$ ipython --no-banner

In [1]: import numpy as np

In [2]: np.set_printoptions(precision=2, suppress=True, linewidth=140, sign=" ")

In [3]: mat = np.load("layer2.npy")

In [4]: mat
Out[4]: 
array([[ 0.  , -0.87, -0.49],
       [ 0.83,  0.27, -0.49],
       [ 0.55, -0.4 ,  0.73]])

In [5]: # orthonormal columns

In [6]: def softmax(z):
   ...:     e = np.exp(z - z.max(axis=-1, keepdims=True))
   ...:     return e / e.sum(axis=-1, keepdims=True)
   ...: 

In [7]: softmax(mat).sum(axis=1)
Out[7]: array([ 1.,  1.,  1.])

In [8]: att = mat @ mat.T / np.sqrt(3)

In [9]: softmax(att)
Out[9]: 
array([[ 0.47,  0.26,  0.26],
       [ 0.26,  0.47,  0.26],
       [ 0.26,  0.26,  0.47]])

In [10]: softmax(att + np.triu(np.full(att.shape, -np.inf), 1))
Out[10]: 
array([[ 1.  ,  0.  ,  0.  ],
       [ 0.36,  0.64,  0.  ],
       [ 0.26,  0.26,  0.47]])

In [11]: np.linalg.svd(mat, compute_uv=False)
Out[11]: array([ 1.,  1.,  1.])

In [12]: A2 = np.linalg.inv(mat)

In [13]: np.round(np.linalg.det(mat) * A2, 2) + 0
Out[13]: 
array([[ 0.  ,  0.83,  0.55],
       [-0.87,  0.27, -0.4 ],
       [-0.49, -0.49,  0.73]])

In [14]: np.round(np.linalg.det(mat) * np.linalg.det(A2), 2)
Out[14]: np.float64(1.0)

In [15]: x0 = np.array([5, 2, 3])

In [16]: [p for p in range(1, 25) if np.allclose(np.linalg.matrix_power(mat, p), np.eye(3))]
Out[16]: []

In [17]: np.round(np.linalg.inv(mat), 2) + 0
Out[17]: 
array([[ 0.  ,  0.83,  0.55],
       [-0.87,  0.27, -0.4 ],
       [-0.49, -0.49,  0.73]])

In [18]: np.sort(np.abs(np.degrees(np.angle(np.linalg.eigvals(mat)))))
Out[18]: array([  0. ,  90.1,  90.1])

In [19]: M = np.loadtxt("arr.csv", delimiter=",")

In [20]: M
Out[20]: 
array([[ 1.  ,  0.7 ,  0.49],
       [ 0.7 ,  1.  ,  0.7 ],
       [ 0.49,  0.7 ,  1.  ]])

In [21]: # symmetric, so the eigenvalues are real

In [22]: x0 = np.array([-2, 2, 2])

In [23]: M * x0
Out[23]: 
array([[-2.  ,  1.4 ,  0.98],
       [-1.4 ,  2.  ,  1.4 ],
       [-0.98,  1.4 ,  2.  ]])

In [24]: M @ np.ones(3)
Out[24]: array([ 2.19,  2.4 ,  2.19])

In [25]: (M @ x0).argmax()
Out[25]: np.int64(2)

In [26]: M @ (2 * x0)
Out[26]: array([ 0.76,  4.  ,  4.84])

In [27]: w1 = np.array([[3, 3], [-3, -1], [2, 1]])

In [28]: c = np.array([-3, -2])

In [29]: H = np.maximum(M @ w1 + c, 0)

In [30]: (H > 0).astype(int)
Out[30]: 
array([[ 0,  1],
       [ 0,  0],
       [ 0,  0]])

In [31]: np.linalg.matrix_rank(H)
Out[31]: np.int64(1)

In [32]: basis = np.array([[2, -1], [2, -1]])

In [33]: H @ basis
Out[33]: 
array([[ 1.58, -0.79],
       [ 0.  ,  0.  ],
       [ 0.  ,  0.  ]])

In [34]: (H @ basis).round(6).argmax(axis=1)
Out[34]: array([ 0,  0,  0])

In [35]: hat = np.triu(np.array([[1, 0, 3], [2, 3, 2], [0, 2, 2]]), 1) + np.eye(3)

In [36]: A2 = hat @ M @ np.linalg.inv(hat)

In [37]: round(np.linalg.det(A2), 2)
Out[37]: np.float64(0.26)

In [38]: A2
Out[38]: 
array([[ 2.47,  2.8 , -9.52],
       [ 1.68,  2.4 , -7.14],
       [ 0.49,  0.7 , -1.87]])

In [39]: round(float(np.trace(A2)), 2), np.trace(M)
Out[39]: (3.0, np.float64(3.0))

In [40]: ev, V = np.linalg.eig(A2)

In [41]: ev
Out[41]: array([ 2.26,  0.51,  0.23])

In [42]: np.sort(np.linalg.eigvals(A2.T))
Out[42]: array([ 0.23,  0.51,  2.26])

In [43]: np.sort(np.linalg.eigvals(np.linalg.inv(A2)))
Out[43]: array([ 0.44,  1.96,  4.44])

In [44]: np.round(np.prod(ev), 2)
Out[44]: np.float64(0.26)

In [45]: np.round(A2 @ V[:, 0] - ev[0] * V[:, 0], 2) + 0
Out[45]: array([ 0.,  0.,  0.])

In [46]: W0 = np.array([[-0.5, -0.4, -0.3, -0.4],
    ...:     [0.0, 0.7, 0.4, -0.7],
    ...:     [-1.0, 0.6, -1.3, 0.9]])

In [47]: rng = np.random.default_rng(2539)

In [48]: W0[2] = W0[0] + 0.05 * rng.normal(size=4)

In [49]: W0
Out[49]: 
array([[-0.5 , -0.4 , -0.3 , -0.4 ],
       [ 0.  ,  0.7 ,  0.4 , -0.7 ],
       [-0.56, -0.4 , -0.35, -0.35]])

In [50]: np.linalg.cond(W0) > 100
Out[50]: np.False_

In [51]: np.round(np.linalg.norm(W0, 2) / np.linalg.norm(W0), 2)
Out[51]: np.float64(0.77)

In [52]: A2 = W0 / np.linalg.norm(W0, axis=1, keepdims=True)

In [53]: cov = A2 @ A2.T

In [54]: (np.abs(cov) > 0.9).astype(int)
Out[54]: 
array([[ 1,  0,  1],
       [ 0,  1,  0],
       [ 1,  0,  1]])

In [55]: cov[2]
Out[55]: array([ 0.99, -0.19,  1.  ])

In [56]: np.argwhere(np.triu(np.abs(cov) > 0.95, 1))
Out[56]: array([[ 0,  2]])

In [57]: (cov - 2 * np.eye(3)).round(6).argmax(axis=1)
Out[57]: array([ 2,  0,  0])

In [58]: round(float(np.degrees(np.arccos(np.clip(cov[2, 1], -1, 1)))), 2)
Out[58]: 100.88

In [59]: u = np.array([-4, -7])

In [60]: np.cross(W0[2, :3], W0[0, :3])
Out[60]: array([-0.02,  0.01,  0.03])

In [61]: np.polyval(u, W0[2])
Out[61]: array([-4.76, -5.41, -5.61, -5.59])

In [62]: np.correlate(W0[2], W0[0], "full")
Out[62]: array([ 0.22,  0.33,  0.48,  0.68,  0.44,  0.32,  0.18])

In [63]: left, s, Vh = np.linalg.svd(W0, full_matrices=False)

In [64]: np.abs(Vh[0])
Out[64]: array([ 0.53,  0.69,  0.49,  0.09])

In [65]: np.allclose(left * s @ Vh, W0)
Out[65]: True

In [66]: np.round(Vh @ Vh.T, 2) + 0
Out[66]: 
array([[ 1.,  0.,  0.],
       [ 0.,  1.,  0.],
       [ 0.,  0.,  1.]])

In [67]: m1 = np.array([[0.5, 0.25, 0.0, 0.25],
    ...:     [0.0, 0.67, 0.0, 0.33],
    ...:     [0.0, 0.0, 1.0, 0.0],
    ...:     [0.0, 0.5, 0.0, 0.5]])

In [68]: hat = np.triu(np.array([[0, 0, 1, 0], [1, 2, 1, 1], [1, 1, 0, 0], [0, 2, 0, 2]]), 1) + np.eye(4)

In [69]: A2 = hat @ m1 @ np.linalg.inv(hat)

In [70]: np.trace(A2), np.trace(m1)
Out[70]: (np.float64(2.67), np.float64(2.67))

In [71]: np.linalg.matrix_rank(A2)
Out[71]: np.int64(4)

In [72]: np.poly(A2)
Out[72]: array([ 1.  , -2.67,  2.42, -0.84,  0.08])

In [73]: np.flatnonzero(np.linalg.matrix_power((m1 != 0) + (m1.T != 0) + np.eye(4), 4)[0])
Out[73]: array([ 0,  1,  3])

In [74]: m1 @ m1
Out[74]: 
array([[ 0.25,  0.42,  0.  ,  0.33],
       [ 0.  ,  0.61,  0.  ,  0.39],
       [ 0.  ,  0.  ,  1.  ,  0.  ],
       [ 0.  ,  0.58,  0.  ,  0.42]])

In [75]: (m1 != 0).astype(int)
Out[75]: 
array([[ 1,  1,  0,  1],
       [ 0,  1,  0,  1],
       [ 0,  0,  1,  0],
       [ 0,  1,  0,  1]])

In [76]: u = np.array([9, 1])

In [77]: np.polyval(u, m1[1])
Out[77]: array([ 1.  ,  7.03,  1.  ,  3.97])

In [78]: np.cross(m1[1, :3], m1[2, :3])
Out[78]: array([ 0.67,  0.  ,  0.  ])

In [79]: np.array([np.convolve(row, u, "same") for row in m1])
Out[79]: 
array([[ 4.5 ,  2.75,  0.25,  2.25],
       [ 0.  ,  6.03,  0.67,  2.97],
       [ 0.  ,  0.  ,  9.  ,  1.  ],
       [ 0.  ,  4.5 ,  0.5 ,  4.5 ]])

In [80]: E = np.load("test13.npy")

In [81]: E
Out[81]: 
array([[  4.,  -5.,   2.,   1.],
       [ 10., -10.,   6.,   0.],
       [  8.,  -6.,   6.,  -2.],
       [ 10., -11.,   6.,   1.]])

In [82]: # null space of dimension 1

In [83]: A2 = E / np.linalg.norm(E, axis=1, keepdims=True)

In [84]: cov = A2 @ A2.T

In [85]: cov[2]
Out[85]: array([ 0.9 ,  0.97,  1.  ,  0.95])

In [86]: np.round(np.degrees(np.arccos(np.clip(cov[2, 1], -1, 1))), 2)
Out[86]: np.float64(14.47)

In [87]: np.linalg.norm(A2, axis=1)
Out[87]: array([ 1.,  1.,  1.,  1.])

In [88]: F = np.array([[-0.12, -0.04, 0.0],
    ...:     [-0.72, -0.29, 0.0],
    ...:     [0.58, 0.22, 0.0],
    ...:     [-0.12, -0.04, 0.0],
    ...:     [0.4, 0.14, 0.0],
    ...:     [0.0, 0.0, 0.0],
    ...:     [0.12, 0.04, 0.0],
    ...:     [-0.06, -0.02, 0.0],
    ...:     [0.58, 0.22, 0.0],
    ...:     [-0.29, -0.1, 0.0],
    ...:     [-0.62, -0.24, 0.0],
    ...:     [0.18, 0.06, 0.0],
    ...:     [0.54, 0.2, 0.0],
    ...:     [0.06, 0.02, 0.0],
    ...:     [0.65, 0.25, 0.0],
    ...:     [-0.85, -0.4, 0.0],
    ...:     [-0.29, -0.1, 0.0],
    ...:     [-0.49, -0.18, 0.0],
    ...:     [0.24, 0.08, 0.0]])

In [89]: # null space of dimension 1

In [90]: left, s, Vh = np.linalg.svd(F)

In [91]: V = Vh[:(s > 1e-8).sum()]

In [92]: x0 = F[2] + 5 * F[11] + rng.integers(2) * np.eye(3)[0]

In [93]: x0
Out[93]: array([ 2.48,  0.52,  0.  ])

In [94]: np.diag(V.T @ V)
Out[94]: array([ 1.,  1.,  0.])

In [95]: np.round(V.T @ V, 2) + 0
Out[95]: 
array([[ 1.,  0.,  0.],
       [ 0.,  1.,  0.],
       [ 0.,  0.,  0.]])

In [96]: [round(float(x), 2) for x in np.linalg.svd(F, compute_uv=False)[:3]]
Out[96]: [2.07, 0.07, 0.0]

In [97]: np.argsort(-np.linalg.norm(F, axis=0).round(6), kind="stable")[:3]
Out[97]: array([ 0,  1,  2])

In [98]: np.linalg.cond(F) > 100
Out[98]: np.True_

In [99]: np.allclose(F[:-1].T @ np.linalg.lstsq(F[:-1].T, F[-1])[0], F[-1])
Out[99]: True

In [100]: round(float(np.trace(np.linalg.pinv(F) @ F)), 2)
Out[100]: 2.0

In [101]: np.linalg.lstsq(F[:-1].T, F[-1])[2]
Out[101]: np.int32(2)

In [102]: F @ np.linalg.pinv(F) @ F
Out[102]: 
array([[-0.12, -0.04,  0.  ],
       [-0.72, -0.29,  0.  ],
       [ 0.58,  0.22,  0.  ],
       [-0.12, -0.04,  0.  ],
       [ 0.4 ,  0.14,  0.  ],
       [ 0.  ,  0.  ,  0.  ],
       [ 0.12,  0.04,  0.  ],
       [-0.06, -0.02,  0.  ],
       [ 0.58,  0.22,  0.  ],
       [-0.29, -0.1 ,  0.  ],
       [-0.62, -0.24,  0.  ],
       [ 0.18,  0.06,  0.  ],
       [ 0.54,  0.2 ,  0.  ],
       [ 0.06,  0.02,  0.  ],
       [ 0.65,  0.25,  0.  ],
       [-0.85, -0.4 ,  0.  ],
       [-0.29, -0.1 ,  0.  ],
       [-0.49, -0.18,  0.  ],
       [ 0.24,  0.08,  0.  ]])

In [103]: np.unique(F.round(6), axis=0).shape
Out[103]: (16, 3)

In [104]: np.abs(np.diag(np.linalg.qr(F)[1])) > 1e-9
Out[104]: array([ True,  True, False])

In [105]: t = np.radians(76)

In [106]: Rm = np.eye(3)

In [107]: Rm[1, 1] = Rm[0, 0] = np.cos(t)

In [108]: Rm[1, 0], Rm[0, 1] = -np.sin(t), np.sin(t)

In [109]: Rm
Out[109]: 
array([[ 0.24,  0.97,  0.  ],
       [-0.97,  0.24,  0.  ],
       [ 0.  ,  0.  ,  1.  ]])

In [110]: A2 = F @ Rm.T

In [111]: np.abs(A2 - F).max(axis=0)
Out[111]: array([ 0.26,  1.13,  0.  ])

In [112]: np.allclose(np.linalg.norm(F, axis=1), np.linalg.norm(A2, axis=1))
Out[112]: True

In [113]: A2
Out[113]: 
array([[-0.07,  0.11,  0.  ],
       [-0.46,  0.63,  0.  ],
       [ 0.35, -0.51,  0.  ],
       [-0.07,  0.11,  0.  ],
       [ 0.23, -0.35,  0.  ],
       [ 0.  ,  0.  ,  0.  ],
       [ 0.07, -0.11,  0.  ],
       [-0.03,  0.05,  0.  ],
       [ 0.35, -0.51,  0.  ],
       [-0.17,  0.26,  0.  ],
       [-0.38,  0.54,  0.  ],
       [ 0.1 , -0.16,  0.  ],
       [ 0.32, -0.48,  0.  ],
       [ 0.03, -0.05,  0.  ],
       [ 0.4 , -0.57,  0.  ],
       [-0.59,  0.73,  0.  ],
       [-0.17,  0.26,  0.  ],
       [-0.29,  0.43,  0.  ],
       [ 0.14, -0.21,  0.  ]])

In [114]: J = np.loadtxt("a.csv", delimiter=",")

In [115]: J
Out[115]: 
array([[-7., -2.,  0.,  0.],
       [ 0., -1.,  0.,  0.],
       [ 0.,  0., -7., -2.],
       [ 0.,  0.,  0., -1.]])

In [116]: (J - J.T) / 2
Out[116]: 
array([[ 0., -1.,  0.,  0.],
       [ 1.,  0.,  0.,  0.],
       [ 0.,  0.,  0., -1.],
       [ 0.,  0.,  1.,  0.]])

In [117]: np.trace(J)
Out[117]: np.float64(-16.0)

In [118]: np.allclose(J, J.T)
Out[118]: False

In [119]: J.reshape(2, -1)
Out[119]: 
array([[-7., -2.,  0.,  0.,  0., -1.,  0.,  0.],
       [ 0.,  0., -7., -2.,  0.,  0.,  0., -1.]])

In [120]: T = J.reshape(4, 2, -1)

In [121]: np.einsum("ihd,jhd->hij", T, T).shape
Out[121]: (2, 4, 4)

In [122]: np.swapaxes(T, 1, 2)[3]
Out[122]: 
array([[ 0.,  0.],
       [ 0., -1.]])

In [123]: np.einsum("ihd,ihd->ih", T, T)
Out[123]: 
array([[ 53.,   0.],
       [  1.,   0.],
       [  0.,  53.],
       [  0.,   1.]])
